$ python3 -q
>>> import numpy as np
>>> np.set_printoptions(suppress=True, linewidth=120)
>>> def rd(a):
...     return np.round(a, 2) + 0
... 
>>> Q, _ = np.linalg.qr(np.array([[-0.5, -0.7, 0.7, 0.5],
...     [-1.1, -0.4, 0.2, 1.5],
...     [-0.7, -1.0, -0.2, -0.7],
...     [2.0, 2.0, -0.7, 0.0]]))
>>> X = Q[:, :4]
>>> rd(X)
array([[-0.2 ,  0.31,  0.74,  0.56],
       [-0.45, -0.8 , -0.08,  0.38],
       [-0.29,  0.46, -0.67,  0.51],
       [ 0.82, -0.2 , -0.09,  0.53]])
>>> # columns are unit length and at right angles
>>> x0 = np.array([-5, 3, 5, -2])
>>> rd(X.T @ (X @ x0))
array([-5.,  3.,  5., -2.])
>>> rd(np.abs(np.linalg.eigvals(X)))
array([1., 1., 1., 1.])
>>> 4 - np.linalg.matrix_rank(X - np.eye(4), tol=1e-8)
np.int64(1)
>>> rd(np.linalg.norm(x0)), rd(np.linalg.norm(X @ x0))
(np.float64(7.94), np.float64(7.94))
>>> rng = np.random.default_rng(17)
>>> theta = np.sort(rng.uniform(-2, 2, 11))
>>> data = np.c_[theta, theta ** 2, theta ** 3] @ np.array([[-1, 3, 3, 1, 2, 0], [-2, 3, -3, -2, -2, 1], [2, 2, -2, -3, 0, -1]])
>>> rd(data)
array([[-20.16,  -9.12,  -2.52,  12.41, -11.4 ,  11.05],
       [ -7.31,  -3.54,  -4.6 ,   2.45,  -6.39,   4.33],
       [ -4.42,  -2.49,  -4.36,   0.71,  -4.88,   2.78],
       [ -2.86,  -1.95,  -3.95,  -0.06,  -3.9 ,   1.92],
       [ -0.32,  -1.04,  -2.12,  -0.64,  -1.61,   0.43],
       [ -0.15,  -0.93,  -1.81,  -0.59,  -1.33,   0.3 ],
       [  0.07,  -0.66,  -1.06,  -0.38,  -0.74,   0.11],
       [ -0.31,   0.88,   0.51,   0.09,   0.36,   0.04],
       [ -0.67,   2.11,   0.56,  -0.22,   0.49,   0.11],
       [ -1.04,   7.21,  -1.54,  -3.38,   0.1 ,   0.05],
       [  0.07,  15.12,  -6.83, -10.32,  -1.05,  -0.72]])
>>> x0 = np.array([2, 5, 1, 2, 1, 0])
>>> h1 = np.maximum(data @ x0, 0)
>>> np.flatnonzero(h1 > 1e-9)
array([ 7,  8,  9, 10])
>>> [round(float(x), 2) for x in np.linalg.svd(data, compute_uv=False)[:3]]
[34.78, 19.61, 7.64]
>>> np.unique(data.round(6), axis=0).shape
(11, 6)
>>> np.abs(np.diag(np.linalg.qr(data)[1])) > 1e-9
array([ True,  True,  True, False, False, False])
>>> rd(np.trace(np.linalg.pinv(data) @ data))
np.float64(3.0)
>>> def softmax(z):
...     e = np.exp(z - z.max(axis=-1, keepdims=True))
...     return e / e.sum(axis=-1, keepdims=True)
... 
>>> rd(softmax(data[5]))
array([0.24, 0.11, 0.05, 0.15, 0.07, 0.38])
>>> rd(softmax(10 * data[5]))
array([0.01, 0.  , 0.  , 0.  , 0.  , 0.99])
>>> att = data @ data.T / np.sqrt(6)
>>> rd(softmax(att))
array([[1.  , 0.  , 0.  , 0.  , 0.  , 0.  , 0.  , 0.  , 0.  , 0.  , 0.  ],
       [1.  , 0.  , 0.  , 0.  , 0.  , 0.  , 0.  , 0.  , 0.  , 0.  , 0.  ],
       [1.  , 0.  , 0.  , 0.  , 0.  , 0.  , 0.  , 0.  , 0.  , 0.  , 0.  ],
       [1.  , 0.  , 0.  , 0.  , 0.  , 0.  , 0.  , 0.  , 0.  , 0.  , 0.  ],
       [0.98, 0.02, 0.  , 0.  , 0.  , 0.  , 0.  , 0.  , 0.  , 0.  , 0.  ],
       [0.9 , 0.07, 0.02, 0.01, 0.  , 0.  , 0.  , 0.  , 0.  , 0.  , 0.  ],
       [0.43, 0.27, 0.15, 0.1 , 0.02, 0.01, 0.01, 0.  , 0.  , 0.  , 0.01],
       [0.  , 0.  , 0.  , 0.  , 0.01, 0.01, 0.01, 0.03, 0.06, 0.21, 0.66],
       [0.  , 0.  , 0.  , 0.  , 0.  , 0.  , 0.  , 0.  , 0.  , 0.  , 1.  ],
       [0.  , 0.  , 0.  , 0.  , 0.  , 0.  , 0.  , 0.  , 0.  , 0.  , 1.  ],
       [0.  , 0.  , 0.  , 0.  , 0.  , 0.  , 0.  , 0.  , 0.  , 0.  , 1.  ]])
>>> theta = np.radians(90)
>>> R = np.eye(6)
>>> R[2, 2] = R[1, 1] = np.cos(theta)
>>> R[2, 1], R[1, 2] = -np.sin(theta), np.sin(theta)
>>> rd(R)
array([[ 1.,  0.,  0.,  0.,  0.,  0.],
       [ 0.,  0.,  1.,  0.,  0.,  0.],
       [ 0., -1.,  0.,  0.,  0.,  0.],
       [ 0.,  0.,  0.,  1.,  0.,  0.],
       [ 0.,  0.,  0.,  0.,  1.,  0.],
       [ 0.,  0.,  0.,  0.,  0.,  1.]])
>>> other = data @ R.T
>>> np.allclose(np.linalg.norm(data, axis=1), np.linalg.norm(other, axis=1))
True
>>> rd(np.linalg.svd(data, compute_uv=False)), rd(np.linalg.svd(other, compute_uv=False))
(array([34.78, 19.61,  7.64,  0.  ,  0.  ,  0.  ]), array([34.78, 19.61,  7.64,  0.  ,  0.  ,  0.  ]))
>>> rd(np.linalg.det(R)), np.trace(R)
(np.float64(1.0), np.float64(4.0))
>>> arr = np.loadtxt("data.csv", delimiter=",")
>>> arr
array([[-2., -2., -2.],
       [-2., -4., -4.],
       [-2., -4., -6.]])
>>> vals, vecs = np.linalg.eigh(arr)
>>> x0 = np.array([3, 2, 1])
>>> x0 @ arr @ x0
np.float64(-92.0)
>>> vecs * np.maximum(vals, 0) @ vecs.T
array([[0., 0., 0.],
       [0., 0., 0.],
       [0., 0., 0.]])
>>> rd(np.linalg.eigvalsh(arr).min())
np.float64(-10.1)
>>> [round(float(np.linalg.det(arr[:i, :i])), 2) + 0 for i in range(1, 4)]
[-2.0, 4.0, -8.0]
>>> W0 = np.load("layer17.npy")
>>> W0
array([[  0.6,  -0.3,   1.6,  -0.2],
       [  0.4,   0.9,  -0.9,  -0.4],
       [ -1.2,   0.8,   0.1,  -1.2],
       [ -0.8,  -0.2,  -0.4,  -0.1],
       [ -0.5,   0. ,   0.1,   1.3],
       [ -0.9,  -0.5,   0.5,  -0.2],
       [ -0.9,   0.7,  -0.5,  -0.9],
       [  0.1,  -0.5,   1.4,  -0.3],
       [  0.4,  -2.3,   0.3,  -0.8],
       [ -0.1,  -0.4,   0.9,   1.2],
       [ -1.1,   0.5,  -1.3,  -2.1],
       [  0.3,  -0.4,  -0.3,  -0.6],
       [ -0.8,   1.7,  -0.5,   1.1],
       [  0.2,  -0.4,   0.9,   1.5],
       [ -0.3,   2.5,   1.3,   1.1],
       [ -0.4,  -0.6,   0.8,  -0.6],
       [  1.3,  -0.1,   0.3,   1. ],
       [  1.2,   0.9,  -1.1,  -0.7],
       [  5. ,   2. ,  10. , -13. ],
       [ -2.2,   1.3,   2. ,   1.2],
       [  0.6,  -0.4,  -0.3,  -0.9],
       [ -0.9,   1.5,   0. ,  -0.3],
       [ -1. ,   0.9,   0.4,  -1.8],
       [  0.2,   0.6,   0.5,  -0.2],
       [  0.7,  -1.1,  -1.2,   0.2],
       [ -0.2,  -0.2,   0. ,   1.7],
       [  0.7,   1.1,  -0.8,   0. ],
       [ -0.6,  -1.3,   1. ,   0.7],
       [ -0.1,  -0.2,  -0.8,  -1.1],
       [  0.8,   0.8,  -0.2,  -0.6],
       [  1.3,  -0.5,  -0.7,   0.5],
       [  1. ,   0.4,   0.5,  -0.4],
       [  0.5,  -1.6,   1.2,  -2.6],
       [  0. ,   1. ,  -0.7,   0.2],
       [ -0.2,  -0.7,  -0.8,   0.2],
       [ -1.9,   0.9,  -1.6,   0.3],
       [  0.5,  -0.7,  -1. ,   0.9],
       [  2.7,  -0.9,   1.3,   0.2],
       [  0.8,   0.5,   0.6,  -1.8]])
>>> gram = np.cov(W0, rowvar=False)
>>> rd(np.polyfit(W0[:, 3], W0[:, 1], 1))
array([-0.1,  0.1])
>>> mat = np.loadtxt("w.csv", delimiter=",")
>>> mat
array([[0., 2., 0., 0., 0.],
       [0., 0., 0., 5., 0.],
       [3., 0., 0., 0., 0.],
       [0., 0., 0., 0., 1.],
       [0., 0., 5., 0., 0.]])
>>> rd(np.linalg.norm(mat, 2))
np.float64(5.0)
>>> rd(np.linalg.norm(mat) ** 2 / np.linalg.norm(mat, 2) ** 2)
np.float64(2.56)
>>> rd(np.linalg.norm(mat, 1)), rd(np.linalg.norm(mat, np.inf))
(np.float64(5.0), np.float64(5.0))
>>> rd(np.linalg.norm(mat, axis=1))
array([2., 5., 3., 1., 5.])
>>> hat = np.triu(np.array([[4, -5, -1, 0, -3],
...     [5, 1, -5, 0, 0],
...     [-2, 4, -5, -4, 0],
...     [-3, 3, 0, 3, 0],
...     [-5, 0, 5, 4, 1]]), 1) + np.eye(5)
>>> other = hat @ mat @ np.linalg.inv(hat)
>>> hat @ mat - mat @ hat
array([[ -3.,   0.,  -5., -25.,   0.],
       [-15.,   0.,   0.,   0.,   0.],
       [  0.,  15.,   3.,   0.,   5.],
       [  0.,   0.,   0.,   0.,   0.],
       [  0.,   0.,   0.,  20.,   0.]])
>>> np.trace(other), np.trace(mat)
(np.float64(0.0), np.float64(0.0))
>>> np.linalg.matrix_rank(other)
np.int64(5)
>>> rd(np.poly(other))
array([   1.,    0.,    0.,    0.,    0., -150.])
>>> rd(np.linalg.det(other))
np.float64(150.0)
